% python3 -q
>>> import numpy as np
>>> np.set_printoptions(suppress=True, linewidth=100)
>>> rd = lambda a: np.round(a, 3) + 0
>>> X = np.loadtxt("run17.csv", delimiter=",")
>>> X
array([[  0.065,   4.032,  20.022],
       [  0.158,  -6.947, -35.083],
       [  0.055,  -5.126, -25.037]])
>>> q, vecs = np.linalg.qr(X[:, :1])[0], np.linalg.qr(X[:, 1:])[0]
>>> sigma = np.linalg.svd(q.T @ vecs, compute_uv=False)
>>> rd(np.degrees(np.arccos(sigma.clip(0, 1))))
array([41.33])
>>> (sigma > 0.9).sum()
np.int64(0)
>>> np.linalg.matrix_rank(X, rtol=0.1)
np.int64(1)
>>> rd(np.linalg.norm(X, 2) / np.linalg.norm(X))
np.float64(1.0)
>>> np.argsort(-np.linalg.norm(X, axis=0).round(6), kind="stable")[:3]
array([2, 1, 0])
>>> rd(np.abs(np.linalg.svd(X)[2][-1]))
array([0.711, 0.69 , 0.14 ])
>>> [round(float(x), 3) for x in np.linalg.svd(X, compute_uv=False)[:3]]
[48.47, 0.165, 0.098]
>>> np.linalg.cond(X) > 100
np.True_
>>> round(np.log10(np.linalg.cond(X)))
3
>>> rd(np.linalg.matrix_power(X, 2))
array([[   1.742, -130.381, -641.444],
       [  -3.017,  228.733, 1125.258],
       [  -2.183,  164.172,  807.788]])
>>> rd(np.linalg.det(X))
np.float64(-0.78)
>>> rd(np.sort(np.abs(np.linalg.eigvals(X))))
array([ 0.156,  0.156, 32.221])
>>> q = X.astype(float).copy()
>>> for j in range(3):
...     q[:, j] -= q[:, :j] @ (q[:, :j].T @ q[:, j])
...     q[:, j] /= np.linalg.norm(q[:, j])
... 
>>> rd(q)
array([[ 0.362,  0.872,  0.33 ],
       [ 0.88 , -0.203, -0.429],
       [ 0.306, -0.446,  0.841]])
>>> rd(q.T @ X)
array([[  0.179,  -6.226, -31.305],
       [  0.   ,   7.213,  35.752],
       [  0.   ,   0.   ,   0.602]])
>>> M = np.loadtxt("x.csv", delimiter=",")
>>> rd(M)
array([[ 0.002, -0.038, -0.021],
       [-0.038,  0.766,  0.421],
       [-0.021,  0.421,  0.232]])
>>> rd(np.linalg.eigvals(M).sum().real)
np.float64(1.0)
>>> rd(np.linalg.det(M[::-1]))
np.float64(0.0)
>>> rd(np.linalg.eigvals(M))
array([0., 1., 0.])
>>> rd(np.kron(np.eye(2, dtype=int), M))
array([[ 0.002, -0.038, -0.021,  0.   ,  0.   ,  0.   ],
       [-0.038,  0.766,  0.421,  0.   ,  0.   ,  0.   ],
       [-0.021,  0.421,  0.232,  0.   ,  0.   ,  0.   ],
       [ 0.   ,  0.   ,  0.   ,  0.002, -0.038, -0.021],
       [ 0.   ,  0.   ,  0.   , -0.038,  0.766,  0.421],
       [ 0.   ,  0.   ,  0.   , -0.021,  0.421,  0.232]])
